$ ipython --no-banner

In [1]: import numpy as np

In [2]: np.set_printoptions(precision=2, suppress=True, linewidth=160)

In [3]: K = np.load("arr.npy")

In [4]: print(K)
[[2 2 0 0]
 [2 0 0 0]
 [0 0 4 3]
 [0 0 5 1]]

In [5]: A2 = K / np.linalg.norm(K, axis=1, keepdims=True)

In [6]: gram = A2 @ A2.T

In [7]: print(np.degrees(np.arccos(np.clip(gram[1, 3], -1, 1))))
90.0

In [8]: print(np.argwhere(np.triu(np.abs(gram) > 0.95, 1)))
[]

In [9]: print((gram - 2 * np.eye(4)).round(6).argmax(axis=1))
[1 0 3 2]

In [10]: print((np.abs(gram) > 0.9).astype(int))
[[1 0 0 0]
 [0 1 0 0]
 [0 0 1 1]
 [0 0 1 1]]

In [11]: print(gram)
[[1.   0.71 0.   0.  ]
 [0.71 1.   0.   0.  ]
 [0.   0.   1.   0.9 ]
 [0.   0.   0.9  1.  ]]

In [12]: A = np.array([[0.24, -0.67, -0.69],
    ...:     [1.0, -0.89, -0.72],
    ...:     [0.09, 0.67, 0.72],
    ...:     [-0.56, 0.82, 0.82],
    ...:     [-1.0, 0.85, 0.68],
    ...:     [-0.62, 0.87, 0.87],
    ...:     [0.63, -0.26, -0.16],
    ...:     [0.66, -0.62, -0.56],
    ...:     [-0.69, -0.56, -0.69],
    ...:     [0.4, -0.82, -0.83],
    ...:     [0.99, -0.79, -0.6]])

In [13]: cent = A[[10, 4]].astype(float)

In [14]: for _ in range(4):
    ...:     labels = np.linalg.norm(A[:, None] - cent, axis=-1).argmin(axis=1)
    ...:     cent = np.array([A[labels == j].mean(axis=0) for j in range(2)])
    ...: 

In [15]: print(labels)
[0 0 1 1 1 1 0 0 0 0 0]

In [16]: print(np.abs(cent[1] - cent[0]).argmax())
1

In [17]: cen = A - A.mean(axis=0)

In [18]: vecs = np.linalg.svd(cen)[2][:2]

In [19]: A2 = cen - cen @ vecs.T @ vecs

In [20]: print(np.diag(vecs.T @ vecs))
[0.98 0.47 0.54]

In [21]: print(np.round(A2.std(axis=0), 2) + 0)
[0.   0.02 0.02]

In [22]: print(np.round(np.cov(cen @ vecs.T, rowvar=False), 2) + 0)
[[1.39 0.  ]
 [0.   0.21]]

In [23]: A2 = K / np.sqrt((K ** 2).mean(axis=1, keepdims=True))

In [24]: print(K - K.mean(axis=1, keepdims=True))
[[ 1.    1.   -1.   -1.  ]
 [ 1.5  -0.5  -0.5  -0.5 ]
 [-1.75 -1.75  2.25  1.25]
 [-1.5  -1.5   3.5  -0.5 ]]

In [25]: print(np.linalg.matrix_rank(A2) == np.linalg.matrix_rank(K))
True

In [26]: print(np.linalg.norm(A2, axis=1))
[2. 2. 2. 2.]

In [27]: gram = np.cov(A, rowvar=False)

In [28]: print(np.median(A, axis=0))
[ 0.24 -0.56 -0.56]

In [29]: print(np.round(np.linalg.eigvalsh(gram)[::-1], 2) + 0)
[1.39 0.21 0.  ]

In [30]: print(np.polyfit(A[:, 0], A[:, 1], 1))
[-0.78 -0.05]

In [31]: print(np.argsort(-A.std(axis=0).round(6), kind="stable"))
[1 2 0]

In [32]: feats = np.loadtxt("dump.csv", delimiter=",")

In [33]: print(feats)
[[0. 1. 1.]
 [1. 0. 0.]
 [1. 0. 0.]]

In [34]: print(feats @ feats)
[[2. 0. 0.]
 [0. 1. 1.]
 [0. 1. 1.]]

In [35]: print(np.trace(feats))
0.0

In [36]: print(np.round(np.linalg.det(feats), 2))
0.0

In [37]: print(np.linalg.matrix_power(feats, 4))
[[4. 0. 0.]
 [0. 2. 2.]
 [0. 2. 2.]]

In [38]: ev, vecs = np.linalg.eigh(feats)

In [39]: x = np.array([0, 1, -2])

In [40]: print(np.round(vecs * np.abs(ev) @ vecs.T, 2) + 0)
[[1.41 0.   0.  ]
 [0.   0.71 0.71]
 [0.   0.71 0.71]]

In [41]: print(np.linalg.eigvalsh(feats[1:, 1:]))
[0. 0.]

In [42]: print(np.argsort(-np.linalg.norm(feats, axis=0).round(6), kind="stable")[:3])
[0 1 2]

In [43]: print(np.linalg.cond(feats) > 100)
True

In [44]: print([round(float(x), 2) for x in np.linalg.svd(feats, compute_uv=False)[:3]])
[1.41, 1.41, 0.0]

In [45]: print(np.round(np.linalg.norm(feats, 2) / np.linalg.norm(feats), 2))
0.71

In [46]: arr = np.load("layer13.npy")

In [47]: print(arr)
[[ 31  -3  11 -10]
 [ -3  11  15 -12]
 [ 11  15  28 -23]
 [-10 -12 -23  23]]

In [48]: # symmetric

In [49]: print(np.round(np.poly(arr), 2) + 0)
[    1.   -93.  1999. -4732.     0.]

In [50]: print(round(float(np.linalg.eigvals(arr).sum().real), 2))
93.0

In [51]: print(np.kron(np.eye(2, dtype=int), arr))
[[ 31  -3  11 -10   0   0   0   0]
 [ -3  11  15 -12   0   0   0   0]
 [ 11  15  28 -23   0   0   0   0]
 [-10 -12 -23  23   0   0   0   0]
 [  0   0   0   0  31  -3  11 -10]
 [  0   0   0   0  -3  11  15 -12]
 [  0   0   0   0  11  15  28 -23]
 [  0   0   0   0 -10 -12 -23  23]]

In [52]: A2 = np.c_[A[:, :2] @ np.array([[-1, -5], [0, -8]]), np.array([1, 2, -1, -2, 0, 1, -2, -1, -1, 0, -2])]

In [53]: print(A2)
[[-0.24  4.16  1.  ]
 [-1.    2.12  2.  ]
 [-0.09 -5.81 -1.  ]
 [ 0.56 -3.76 -2.  ]
 [ 1.   -1.8   0.  ]
 [ 0.62 -3.86  1.  ]
 [-0.63 -1.07 -2.  ]
 [-0.66  1.66 -1.  ]
 [ 0.69  7.93 -1.  ]
 [-0.4   4.56  0.  ]
 [-0.99  1.37 -2.  ]]

In [54]: print(np.round(np.linalg.lstsq(A, A2[:, 0])[0], 2) + 0)
[-1.  0.  0.]

In [55]: print(np.linalg.matrix_rank(A2))
3

In [56]: cen = A2 - A2.mean(axis=0)

In [57]: left, sv, VT = np.linalg.svd(cen, full_matrices=False)

In [58]: print((np.sign(left[:, 0]) == np.sign(left[0, 0])).astype(int))
[1 1 0 0 0 0 0 1 1 1 1]

In [59]: print(np.abs(left[:, 0]).argmax())
8

In [60]: print(np.abs(VT[0]).argmax())
1

In [61]: print(np.round(cen.mean(axis=0), 2) + 0)
[0. 0. 0.]

In [62]: print(np.linalg.matrix_rank(cen))
3

In [63]: print(np.searchsorted(np.cumsum(sv ** 2) / (sv ** 2).sum(), 0.9) + 1)
2

In [64]: print(np.abs(VT[-1]))
[1.   0.04 0.03]

In [65]: left, sv, VT = np.linalg.svd(arr)

In [66]: print(np.argmax(sv[:-1] / (sv[1:] + 1e-6)) + 1)
3

In [67]: print(sv.round(2) + 0)
[61.98 28.33  2.7   0.  ]

In [68]: A2 = left[:, :3] @ np.diag(sv[:3]) @ VT[:3]

In [69]: print(A2)
[[ 31.  -3.  11. -10.]
 [ -3.  11.  15. -12.]
 [ 11.  15.  28. -23.]
 [-10. -12. -23.  23.]]

In [70]: print(np.round(np.linalg.norm(arr - A2, 2), 2), np.round(sv[3], 2))
0.0 0.0

In [71]: print(np.round(np.linalg.norm(arr - A2) / np.linalg.norm(arr), 2))
0.0

In [72]: print(round(np.abs(arr - A2).max(), 2))
0.0

In [73]: left, sv, VT = np.linalg.svd(arr)

In [74]: vecs = VT[:(sv > 1e-8).sum()]

In [75]: rng = np.random.default_rng(72541)

In [76]: x = arr[1] + -1 * arr[2] + rng.integers(2) * np.eye(4)[2]

In [77]: print(x)
[-14.  -4. -13.  11.]

In [78]: print(np.round(vecs.T @ vecs, 2) + 0)
[[ 0.93 -0.21  0.14  0.  ]
 [-0.21  0.36  0.43  0.  ]
 [ 0.14  0.43  0.71  0.  ]
 [ 0.    0.    0.    1.  ]]

In [79]: print(round(np.linalg.norm(x - vecs.T @ vecs @ x), 2))
0.0

In [80]: print(np.diag(vecs.T @ vecs))
[0.93 0.36 0.71 1.  ]

In [81]: X = np.loadtxt("run15.csv", delimiter=",")

In [82]: print(X)
[[ 34.58 -17.41 -20.98]
 [ 29.06 -15.1  -17.08]
 [ 18.27 -10.41  -9.79]
 [ 17.92 -10.26  -9.57]
 [ 17.77 -10.19  -9.47]
 [ 11.81  -7.42  -5.74]
 [ 11.71  -7.37  -5.68]
 [  7.93  -5.49  -3.51]
 [  4.43  -3.56  -1.7 ]
 [  4.31  -3.49  -1.64]
 [  3.    -2.67  -1.07]
 [  2.25  -2.16  -0.77]
 [  1.86  -1.86  -0.62]
 [  1.3   -1.41  -0.43]
 [  1.12  -1.26  -0.37]
 [  0.51  -0.66  -0.19]
 [  0.49  -0.63  -0.18]
 [  0.2   -0.28  -0.08]
 [ -0.3    0.49   0.22]
 [ -0.74   1.2    0.87]
 [ -1.69   2.15   2.67]
 [ -6.14   4.55  10.09]
 [-10.09   6.23  16.05]
 [-15.69   8.4   24.04]]

In [83]: cen = X - X.mean(axis=0)

In [84]: left, sv, VT = np.linalg.svd(cen, full_matrices=False)

In [85]: print(round((sv ** 2).sum() ** 2 / (sv ** 4).sum(), 2))
1.05

In [86]: print((np.sign(left[:, 0]) == np.sign(left[0, 0])).astype(int))
[1 1 1 1 1 1 1 1 0 0 0 0 0 0 0 0 0 0 0 0 0 0 0 0]

In [87]: print(np.abs(left[:, 0]).argmax())
0

In [88]: print(sv)
[76.22 11.45  3.42]

In [89]: print(np.round(sv ** 2 / (sv ** 2).sum(), 2) + 0)
[0.98 0.02 0.  ]

In [90]: print(VT[0] * np.sign(VT[0, np.abs(VT[0]).argmax()]))
[ 0.72 -0.39 -0.57]

In [91]: print(np.abs(VT[-1]))
[0.44 0.9  0.06]

In [92]: print(np.abs(VT[0]).argmax())
0
